>>> import numpy as np
>>> np.set_printoptions(precision=1, suppress=True, linewidth=200, sign=" ")
>>> def tidy(a):
...     return np.round(a, 1) + 0
... 
>>> M = np.array([[3, -1, 1, -1],
...     [3, -1, 0, 3],
...     [-3, 1, 3, -3],
...     [0, 3, -3, 2],
...     [0, 3, -3, 1],
...     [2, -2, -3, 0],
...     [-1, 1, 3, 1],
...     [3, 3, 3, -3]])
>>> M[4] = M[1]
>>> M
array([[ 3, -1,  1, -1],
       [ 3, -1,  0,  3],
       [-3,  1,  3, -3],
       [ 0,  3, -3,  2],
       [ 3, -1,  0,  3],
       [ 2, -2, -3,  0],
       [-1,  1,  3,  1],
       [ 3,  3,  3, -3]])
>>> rng = np.random.default_rng(86279)
>>> idx = rng.permutation(4)
>>> other = M[:, idx] * rng.choice([-1, 1], 4)
>>> other
array([[ 1, -1,  3, -1],
       [ 0,  3,  3, -1],
       [ 3, -3, -3,  1],
       [-3,  2,  0,  3],
       [ 0,  3,  3, -1],
       [-3,  0,  2, -2],
       [ 3,  1, -1,  1],
       [ 3, -3,  3,  3]])
>>> U, _, vt = np.linalg.svd(M.T @ other)
>>> idx
array([ 2,  3,  0,  1])
>>> other = np.c_[M[:, :2] @ np.array([[-4, 6], [4, -5]]), np.array([-7, -5, 0, -8, 4, 1, 0, 7])]
>>> other
array([[-16,  23,  -7],
       [-16,  23,  -5],
       [ 16, -23,   0],
       [ 12, -15,  -8],
       [-16,  23,   4],
       [-16,  22,   1],
       [  8, -11,   0],
       [  0,   3,   7]])
>>> tidy(np.linalg.lstsq(M, other[:, 0])[0])
array([-4.,  4.,  0.,  0.])
>>> tidy(np.linalg.norm(np.linalg.qr(M)[0].T @ other, axis=0) ** 2 / ((other ** 2).sum(axis=0) + 1e-12))
array([ 1. ,  1. ,  0.2])
>>> x = np.array([0, 2, 1, -3])
>>> (M @ x).argmax()
np.int64(7)
>>> np.einsum("ij,j->i", M, x)
array([  2, -11,  14,  -3, -11,  -7,   2,  18])
>>> M @ np.eye(4)[2]
array([ 1.,  0.,  3., -3.,  0., -3.,  3.,  3.])
>>> print(M @ (2 * x))
[  4 -22  28  -6 -22 -14   4  36]
>>> (M * x).sum(axis=1)
array([  2, -11,  14,  -3, -11,  -7,   2,  18])
>>> np.sign((M @ x).round(6))
array([ 1, -1,  1, -1, -1, -1,  1,  1])
>>> x = np.array([-2, 2, -3, -2])
>>> y = M @ x
>>> print(tidy(np.linalg.pinv(M) @ M))
[[ 1.  0.  0.  0.]
 [ 0.  1.  0.  0.]
 [ 0.  0.  1.  0.]
 [ 0.  0.  0.  1.]]
>>> print(tidy(np.linalg.lstsq(M, y)[0]))
[-2.  2. -3. -2.]
>>> y = y + 0.1 * rng.normal(size=8)
>>> tidy(y)
array([ -9.1, -14. ,   4.9,  11.1, -14.1,   0.9,  -6.9,  -2.8])
>>> beta, *_ = np.linalg.lstsq(M, y)
>>> tidy(beta)
array([-2. ,  2.1, -3. , -2. ])
>>> tidy(np.linalg.norm(y - M @ beta))
np.float64(0.1)
>>> beta.round()
array([-2.,  2., -3., -2.])
>>> hat = M @ np.linalg.solve(M.T @ M, M.T)
>>> np.allclose(hat @ hat, hat)
True
>>> print(np.linalg.matrix_rank(np.eye(8) - hat))
4
>>> tidy(hat @ M[:, 2])
array([ 1.,  0.,  3., -3.,  0., -3.,  3.,  3.])
>>> A = np.loadtxt("m.csv", delimiter=",")
>>> print(A)
[[ 0.  0.  1.  3.  0.  0.  1.  3.  3.]
 [ 0.  0.  2.  0.  0.  1.  2.  0.  2.]
 [ 0.  0.  0.  1.  0.  0.  1.  2.  0.]
 [ 0.  0.  0.  0.  1.  0.  0.  0.  3.]
 [ 0.  0.  0.  0.  0.  3.  2.  2.  1.]
 [ 0.  0.  0.  0.  0.  0.  1.  0.  2.]
 [ 0.  0.  0.  0.  0.  0.  0.  1.  0.]
 [ 0.  0.  0.  0.  0.  0.  0.  0.  3.]
 [ 0.  0.  0.  0.  0.  0.  0.  0.  0.]]
>>> # triangular, det is the product of the diagonal
>>> U, sv, vt = np.linalg.svd(A)
>>> V = vt[:(sv > 1e-8).sum()]
>>> x = A[4] + 5 * A[1] + rng.integers(2) * np.eye(9)[4]
>>> print(x)
[  0.   0.  10.   0.   1.   8.  12.   2.  11.]
>>> np.allclose(V.T @ V @ x, x)
True
>>> tidy(np.linalg.norm(x - V.T @ V @ x))
np.float64(0.0)
>>> np.linalg.matrix_rank(np.vstack([A, x]))
np.int64(7)
>>> U, sv, vt = np.linalg.svd(A)
>>> print(np.argmax(sv[:-1] / (sv[1:] + 1e-6)) + 1)
7
>>> other = U[:, :7] @ np.diag(sv[:7]) @ vt[:7]
>>> tidy(np.linalg.norm(A - other, 2)), tidy(sv[7])
(np.float64(0.0), np.float64(0.0))
>>> tidy(np.abs(A - other).max())
np.float64(0.0)
>>> [int(np.linalg.matrix_rank(np.linalg.matrix_power(A, p))) for p in range(1, 10)]
[7, 6, 5, 4, 3, 2, 1, 0, 0]
>>> try:
...     np.linalg.inv(A)
... except np.linalg.LinAlgError as e:
...     print("failed:", e)
... 
failed: Singular matrix
>>> np.linalg.matrix_rank(A - A[0, 0] * np.eye(9))
np.int64(7)
>>> print(np.prod(np.diag(A)), tidy(np.linalg.det(A)))
0.0 0.0
>>> np.linalg.matrix_rank(A, rtol=0.1)
np.int64(6)
>>> print([round(float(x), 1) for x in np.linalg.svd(A, compute_uv=False)[:3]])
[7.4, 4.1, 3.5]
>>> tidy(np.linalg.norm(A, 2) / np.linalg.norm(A))
np.float64(0.8)
>>> print(np.linalg.lstsq(A[:-1].T, A[-1])[2])
7
>>> np.unique(A.round(6), axis=0).shape
(9, 9)
>>> tidy(np.trace(np.linalg.pinv(A) @ A))
np.float64(7.0)
>>> tidy(A @ np.linalg.pinv(A) @ A)
array([[ 0.,  0.,  1.,  3.,  0.,  0.,  1.,  3.,  3.],
       [ 0.,  0.,  2.,  0.,  0.,  1.,  2.,  0.,  2.],
       [ 0.,  0.,  0.,  1.,  0.,  0.,  1.,  2.,  0.],
       [ 0.,  0.,  0.,  0.,  1.,  0.,  0.,  0.,  3.],
       [ 0.,  0.,  0.,  0.,  0.,  3.,  2.,  2.,  1.],
       [ 0.,  0.,  0.,  0.,  0.,  0.,  1.,  0.,  2.],
       [ 0.,  0.,  0.,  0.,  0.,  0.,  0.,  1.,  0.],
       [ 0.,  0.,  0.,  0.,  0.,  0.,  0.,  0.,  3.],
       [ 0.,  0.,  0.,  0.,  0.,  0.,  0.,  0.,  0.]])
>>> np.allclose(A[:-1].T @ np.linalg.lstsq(A[:-1].T, A[-1])[0], A[-1])
True
>>> W0 = np.load("run5.npy")
>>> W0
array([[ 0.3,  1.5,  0.3, -0.4, -0.2,  1. , -2.8, -0.2],
       [ 1. , -1.1, -2.4,  0.9,  1. ,  1. ,  2.5, -0.3],
       [ 0.5,  1.3, -1.2, -0.3,  0.7, -0.8, -3.6,  2.6],
       [ 3.1, -0.2, -0.6,  2.3, -0.9, -3.6, -3.6,  2.8],
       [-1.4,  0.5,  0.3, -0.5,  3.5, -1.1, -3.9, -0.9],
       [ 1.7, -0.4,  0.3, -0.3, -0.9, -1. ,  1.4,  1.8],
       [ 2.1,  2.2,  1.3, -3.1, -0.8, -2.2,  4.6, -1. ],
       [ 1. ,  1.8,  1.9,  0.2, -3.1, -1.9, -2.5, -0.3],
       [-3.2, -0.4,  0.3,  0. ,  2.5,  3.5,  1.7,  0.3],
       [ 0.5, -1.1, -1.8, -1. , -0.1, -1.1,  2.6,  5.9]])
>>> x = np.array([0, 0, 1, 0, 1, 0, 1, 0])
>>> y = W0 @ x
>>> beta, lr = np.zeros(8), 1 / np.linalg.norm(W0, 2) ** 2
>>> for i in range(20):
...     beta -= lr * W0.T @ (W0 @ beta - y)
...     if i % 5 == 0: print(i, round(np.linalg.norm(W0 @ beta - y), 1))
... 
0 3.4
5 2.0
10 1.5
15 1.3
>>> tidy(beta)
array([-0.3, -0.1,  0.5, -0.3,  0.7, -0.1,  0.9, -0.1])
